% ipython --no-banner

In [1]: import numpy as np

In [2]: np.set_printoptions(precision=3, suppress=True, linewidth=160, sign=" ")

In [3]: X = np.load("dump.npy")

In [4]: X
Out[4]: 
array([[ 0,  1,  1],
       [ 1,  0,  1],
       [ 1,  1,  0]])

In [5]: x0 = np.array([1, 1, 5])

In [6]: np.sign((X @ x0).round(6))
Out[6]: array([ 1,  1,  1])

In [7]: X @ x0
Out[7]: array([ 6,  6,  2])

In [8]: np.linalg.norm(X @ x0) <= np.linalg.norm(X, 2) * np.linalg.norm(x0) + 1e-9
Out[8]: np.True_

In [9]: X @ np.ones(3)
Out[9]: array([ 2.,  2.,  2.])

In [10]: (X @ x0).argmax()
Out[10]: np.int64(0)

In [11]: X @ np.eye(3)[0]
Out[11]: array([ 0.,  1.,  1.])

In [12]: x0 = np.array([2, 1, 0])

In [13]: h = np.maximum(X @ x0, 0)

In [14]: np.maximum(X @ (3 * x0), 0)
Out[14]: array([ 3,  6,  9])

In [15]: X.T @ h
Out[15]: array([ 5,  4,  3])

In [16]: np.tanh(X @ x0)
Out[16]: array([ 0.762,  0.964,  0.995])

In [17]: np.maximum(X @ x0, 0) - np.maximum(-X @ x0, 0)
Out[17]: array([ 1,  2,  3])

In [18]: X * (h > 1e-9)[:, None]
Out[18]: 
array([[ 0,  1,  1],
       [ 1,  0,  1],
       [ 1,  1,  0]])

In [19]: u, g = X[0], X[2]

In [20]: u @ g
Out[20]: np.int64(1)

In [21]: u @ u
Out[21]: np.int64(2)

In [22]: p = (u @ g) / (u @ u) * u

In [23]: np.linalg.matrix_rank(np.outer(u, g))
Out[23]: np.int64(1)

In [24]: np.outer(u, g)
Out[24]: 
array([[ 0,  0,  0],
       [ 1,  1,  0],
       [ 1,  1,  0]])

In [25]: out = np.linalg.inv(X)

In [26]: X @ out
Out[26]: 
array([[ 1.,  0.,  0.],
       [ 0.,  1.,  0.],
       [ 0.,  0.,  1.]])

In [27]: round(np.linalg.det(X) * np.linalg.det(out), 3)
Out[27]: np.float64(1.0)

In [28]: np.round(np.linalg.slogdet(X)[0], 3)
Out[28]: np.float64(1.0)

In [29]: out
Out[29]: 
array([[-0.5,  0.5,  0.5],
       [ 0.5, -0.5,  0.5],
       [ 0.5,  0.5, -0.5]])

In [30]: np.allclose(out, X.T)
Out[30]: False

In [31]: vals, evecs = np.linalg.eig(X)

In [32]: np.sort(np.linalg.eigvals(X @ X))
Out[32]: array([ 1.,  1.,  4.])

In [33]: np.sort(np.linalg.eigvals(X.T))
Out[33]: array([-1., -1.,  2.])

In [34]: arr = np.array([[2, 0, 2],
    ...:     [0, 4, 2],
    ...:     [0, 4, 2],
    ...:     [0, 2, 2],
    ...:     [1, 0, 2],
    ...:     [0, 0, 2],
    ...:     [2, 0, 2],
    ...:     [0, 2, 2],
    ...:     [0, 2, 2],
    ...:     [2, 0, 2],
    ...:     [0, 2, 2],
    ...:     [1, 0, 2]])

In [35]: u = np.array([-3, 3, -2])

In [36]: np.array([np.convolve(row, u, "same") for row in arr])
Out[36]: 
array([[  6, -10,   6],
       [-12,   6,  -2],
       [-12,   6,  -2],
       [ -6,   0,   2],
       [  3,  -8,   6],
       [  0,  -6,   6],
       [  6, -10,   6],
       [ -6,   0,   2],
       [ -6,   0,   2],
       [  6, -10,   6],
       [ -6,   0,   2],
       [  3,  -8,   6]])

In [37]: mat = np.load("arr.npy")

In [38]: mat
Out[38]: 
array([[ 2.895,  1.532,  3.468],
       [ 1.354, -5.398, 10.398],
       [-1.022, -1.049,  6.049],
       [-0.665,  1.554,  3.446],
       [ 0.939,  1.7  ,  3.3  ],
       [-1.788,  5.814, -0.814],
       [ 0.802,  3.368,  1.632],
       [ 1.145, -2.981,  7.981],
       [ 1.415,  0.562,  4.438],
       [ 0.75 , -4.224,  9.224],
       [ 2.632,  5.227, -0.227],
       [ 0.104,  7.194, -2.194],
       [ 0.991, -1.328,  6.328],
       [-1.349, -1.866,  6.866]])

In [39]: x0 = np.array([0, -2, -2])

In [40]: y = mat @ x0

In [41]: y
Out[41]: array([-10., -10., -10., -10., -10., -10., -10., -10., -10., -10., -10., -10., -10., -10.])

In [42]: np.round(np.linalg.solve(mat.T @ mat, mat.T @ y), 3) + 0
Out[42]: array([ 0., -2., -2.])

In [43]: rng = np.random.default_rng(732204)

In [44]: y = y + 0.1 * rng.normal(size=14)

In [45]: y
Out[45]: array([ -9.943, -10.025, -10.163,  -9.979,  -9.999,  -9.808, -10.067, -10.014,  -9.998,  -9.975, -10.115, -10.046,  -9.904,  -9.886])

In [46]: coef, *_ = np.linalg.lstsq(mat, y)

In [47]: coef
Out[47]: array([-0.021, -1.997, -1.996])

In [48]: Ac = mat - mat.mean(axis=0)

In [49]: Uu, sigma, VT = np.linalg.svd(Ac, full_matrices=False)

In [50]: (np.sign(Uu[:, 0]) == np.sign(Uu[0, 0])).astype(int)
Out[50]: array([ 1,  0,  0,  1,  1,  1,  1,  0,  0,  0,  1,  1,  0,  0])

In [51]: np.searchsorted(np.cumsum(sigma ** 2) / (sigma ** 2).sum(), 0.9) + 1
Out[51]: np.int64(1)

In [52]: round((sigma ** 2).sum() ** 2 / (sigma ** 4).sum(), 3)
Out[52]: np.float64(1.133)

In [53]: out = np.c_[mat[:, :2] @ np.array([[-2, 2], [3, 3]]), np.array([-2, -3, 2, -2, 1, -3, -3, 0, 3, -3, -1, -2, -1, 3])]

In [54]: out
Out[54]: 
array([[ -1.194,  10.386,  -2.   ],
       [-18.902, -13.486,  -3.   ],
       [ -1.103,  -5.191,   2.   ],
       [  5.992,   3.332,  -2.   ],
       [  3.222,   6.978,   1.   ],
       [ 21.018,  13.866,  -3.   ],
       [  8.5  ,  11.708,  -3.   ],
       [-11.233,  -6.653,   0.   ],
       [ -1.144,   4.516,   3.   ],
       [-14.172, -11.172,  -3.   ],
       [ 10.417,  20.945,  -1.   ],
       [ 21.374,  21.79 ,  -2.   ],
       [ -5.966,  -2.002,  -1.   ],
       [ -2.9  ,  -8.296,   3.   ]])

In [55]: np.linalg.matrix_rank(out)
Out[55]: np.int64(3)

In [56]: np.round(np.linalg.lstsq(mat, out[:, 0])[0], 3) + 0
Out[56]: array([-2.,  3.,  0.])

In [57]: np.linalg.matrix_rank(np.c_[mat, out])
Out[57]: np.int64(4)

In [58]: out = np.array([[0, 1], [1, 0], [0, 2]])

In [59]: J = np.kron(np.eye(3, dtype=int), out)

In [60]: J
Out[60]: 
array([[ 0,  1,  0,  0,  0,  0],
       [ 1,  0,  0,  0,  0,  0],
       [ 0,  2,  0,  0,  0,  0],
       [ 0,  0,  0,  1,  0,  0],
       [ 0,  0,  1,  0,  0,  0],
       [ 0,  0,  0,  2,  0,  0],
       [ 0,  0,  0,  0,  0,  1],
       [ 0,  0,  0,  0,  1,  0],
       [ 0,  0,  0,  0,  0,  2]])

In [61]: x0 = np.array([-2, 3, -2, 2, 0, 1])

In [62]: y = J @ x0

In [63]: coef, lr = np.zeros(6), 1 / np.linalg.norm(J, 2) ** 2

In [64]: for i in range(150):
    ...:     coef -= lr * J.T @ (J @ coef - y)
    ...:     if i % 50 == 0: print(i, round(np.linalg.norm(J @ coef - y), 3))
    ...: 
0 2.263
50 0.0
100 0.0

In [65]: np.round(np.linalg.cond(J), 3)
Out[65]: np.float64(2.236)

In [66]: coef
Out[66]: array([-2.,  3., -2.,  2.,  0.,  1.])

In [67]: m1 = np.load("a.npy")

In [68]: m1
Out[68]: 
array([[ 0,  0,  0],
       [ 0,  0,  1],
       [ 0,  1,  0]])

In [69]: P = np.triu(np.array([[9, 2, 2], [5, 9, 6], [6, 5, 0]]), 1) + np.eye(3)

In [70]: out = P @ m1 @ np.linalg.inv(P)

In [71]: out
Out[71]: 
array([[  0.,   2., -10.],
       [  0.,   6., -35.],
       [  0.,   1.,  -6.]])

In [72]: (np.linalg.matrix_power((m1 != 0) + (m1.T != 0) + np.eye(3), 3) > 0).astype(int)
Out[72]: 
array([[ 1,  0,  0],
       [ 0,  1,  1],
       [ 0,  1,  1]])

In [73]: (m1 != 0).astype(int)
Out[73]: 
array([[ 0,  0,  0],
       [ 0,  0,  1],
       [ 0,  1,  0]])

In [74]: round(float(np.linalg.det(m1)), 3)
Out[74]: 0.0

In [75]: m1 @ m1.T
Out[75]: 
array([[ 0,  0,  0],
       [ 0,  1,  0],
       [ 0,  0,  1]])

In [76]: m1.T @ m1
Out[76]: 
array([[ 0,  0,  0],
       [ 0,  1,  0],
       [ 0,  0,  1]])

In [77]: np.linalg.norm(m1, axis=0)
Out[77]: array([ 0.,  1.,  1.])

In [78]: np.linalg.pinv(m1)
Out[78]: 
array([[ 0.,  0.,  0.],
       [ 0.,  0.,  1.],
       [ 0.,  1.,  0.]])
